$ ipython --no-banner

In [1]: import numpy as np

In [2]: np.set_printoptions(precision=3, suppress=True, linewidth=140)

In [3]: M = np.load("m.npy")

In [4]: M
Out[4]: 
array([[ 1,  1,  1,  1, -1, -1, -1, -1],
       [ 1,  1, -1, -1, -1, -1,  1,  1],
       [ 1, -1,  1, -1,  1, -1,  1, -1]])

In [5]: U, s, vt = np.linalg.svd(M, full_matrices=False)

In [6]: np.round(U.T @ M @ vt.T, 3) + 0
Out[6]: 
array([[2.828, 0.   , 0.   ],
       [0.   , 2.828, 0.   ],
       [0.   , 0.   , 2.828]])

In [7]: round(np.sqrt((s ** 2).sum()), 3), np.round(np.linalg.norm(M), 3)
Out[7]: (np.float64(4.899), np.float64(4.899))

In [8]: s / s[0]
Out[8]: array([1., 1., 1.])

In [9]: np.round(U.T @ U, 3) + 0
Out[9]: 
array([[1., 0., 0.],
       [0., 1., 0.],
       [0., 0., 1.]])

In [10]: np.allclose(U * s @ vt, M)
Out[10]: True

In [11]: (s > 1e-8).sum()
Out[11]: np.int64(3)

In [12]: s
Out[12]: array([2.828, 2.828, 2.828])

In [13]: mat = np.array([[2.0, 1.0, 0.0, 0.0, 0.0, 0.0, 0.0, 0.0],
    ...:     [-2.0, 0.0, 0.0, 0.0, 0.0, 0.0, 0.0, 0.0],
    ...:     [0.0, 0.0, -2.0, 1.0, 0.0, -2.0, -1.0, 2.0],
    ...:     [0.0, 0.0, -2.0, -3.0, -3.0, -3.0, 2.0, 2.0],
    ...:     [0.0, 0.0, 3.0, 2.0, -1.0, 0.0, -3.0, 3.0],
    ...:     [0.0, 0.0, -2.0, -2.0, 2.0, 2.0, 1.0, -1.0],
    ...:     [0.0, 0.0, 2.0, -2.0, 3.0, -3.0, 0.0, 1.0],
    ...:     [0.0, 0.0, -1.0, 1.0, 3.0, -2.0, 1.0, 1.0]])

In [14]: # splits into 2 blocks

In [15]: Q, V = np.linalg.qr(mat[:, :7])[0], np.linalg.qr(mat[:, 7:])[0]

In [16]: s = np.linalg.svd(Q.T @ V, compute_uv=False)

In [17]: np.degrees(np.arccos(s.clip(0, 1)))
Out[17]: array([24.255])

In [18]: np.round(np.linalg.norm(Q @ Q.T - V @ V.T, 2), 3)
Out[18]: np.float64(1.0)

In [19]: (s > 0.9).sum()
Out[19]: np.int64(1)

In [20]: rng = np.random.default_rng(620)

In [21]: z = rng.permutation(8)

In [22]: z
Out[22]: array([5, 3, 6, 1, 7, 2, 4, 0])

In [23]: out = mat[z][:, z]

In [24]: out
Out[24]: 
array([[ 2., -2.,  1.,  0., -1., -2.,  2.,  0.],
       [-3., -3.,  2.,  0.,  2., -2., -3.,  0.],
       [-3., -2.,  0.,  0.,  1.,  2.,  3.,  0.],
       [ 0.,  0.,  0.,  0.,  0.,  0.,  0., -2.],
       [-2.,  1.,  1.,  0.,  1., -1.,  3.,  0.],
       [-2.,  1., -1.,  0.,  2., -2.,  0.,  0.],
       [ 0.,  2., -3.,  0.,  3.,  3., -1.,  0.],
       [ 0.,  0.,  0.,  1.,  0.,  0.,  0.,  2.]])

In [25]: np.sort(np.abs(np.linalg.eigvals(out)))
Out[25]: array([1.414, 1.414, 2.397, 3.596, 3.596, 3.999, 4.477, 4.477])

In [26]: np.diag(out)
Out[26]: array([ 2., -3.,  0.,  0.,  1., -2., -1.,  2.])

In [27]: (np.linalg.matrix_power((mat != 0) + (mat.T != 0) + np.eye(8), 8) > 0).astype(int)
Out[27]: 
array([[1, 1, 0, 0, 0, 0, 0, 0],
       [1, 1, 0, 0, 0, 0, 0, 0],
       [0, 0, 1, 1, 1, 1, 1, 1],
       [0, 0, 1, 1, 1, 1, 1, 1],
       [0, 0, 1, 1, 1, 1, 1, 1],
       [0, 0, 1, 1, 1, 1, 1, 1],
       [0, 0, 1, 1, 1, 1, 1, 1],
       [0, 0, 1, 1, 1, 1, 1, 1]])

In [28]: np.flatnonzero(np.linalg.matrix_power((mat != 0) + (mat.T != 0) + np.eye(8), 8)[6])
Out[28]: array([2, 3, 4, 5, 6, 7])

In [29]: (mat != 0).astype(int)
Out[29]: 
array([[1, 1, 0, 0, 0, 0, 0, 0],
       [1, 0, 0, 0, 0, 0, 0, 0],
       [0, 0, 1, 1, 0, 1, 1, 1],
       [0, 0, 1, 1, 1, 1, 1, 1],
       [0, 0, 1, 1, 1, 0, 1, 1],
       [0, 0, 1, 1, 1, 1, 1, 1],
       [0, 0, 1, 1, 1, 1, 0, 1],
       [0, 0, 1, 1, 1, 1, 1, 1]])

In [30]: round(np.abs(np.linalg.eigvals(mat)).max(), 3)
Out[30]: np.float64(4.477)

In [31]: np.round(np.linalg.det(mat), 3)
Out[31]: np.float64(4968.0)

In [32]: mat @ mat
Out[32]: 
array([[  2.,   2.,   0.,   0.,   0.,   0.,   0.,   0.],
       [ -4.,  -2.,   0.,   0.,   0.,   0.,   0.,   0.],
       [  0.,   0.,   2.,   3.,  -4.,  -4.,   4.,   1.],
       [  0.,   0.,   9.,   5.,  18.,  -3.,   4., -12.],
       [  0.,   0., -22.,   4.,  -5.,  -9.,   7.,   7.],
       [  0.,   0.,  13.,   1.,   8.,  13.,  -7.,  -4.],
       [  0.,   0.,  14.,  21.,   0.,  -6., -17.,  13.],
       [  0.,   0.,  14.,   5.,  -4., -10.,  -7.,  13.]])
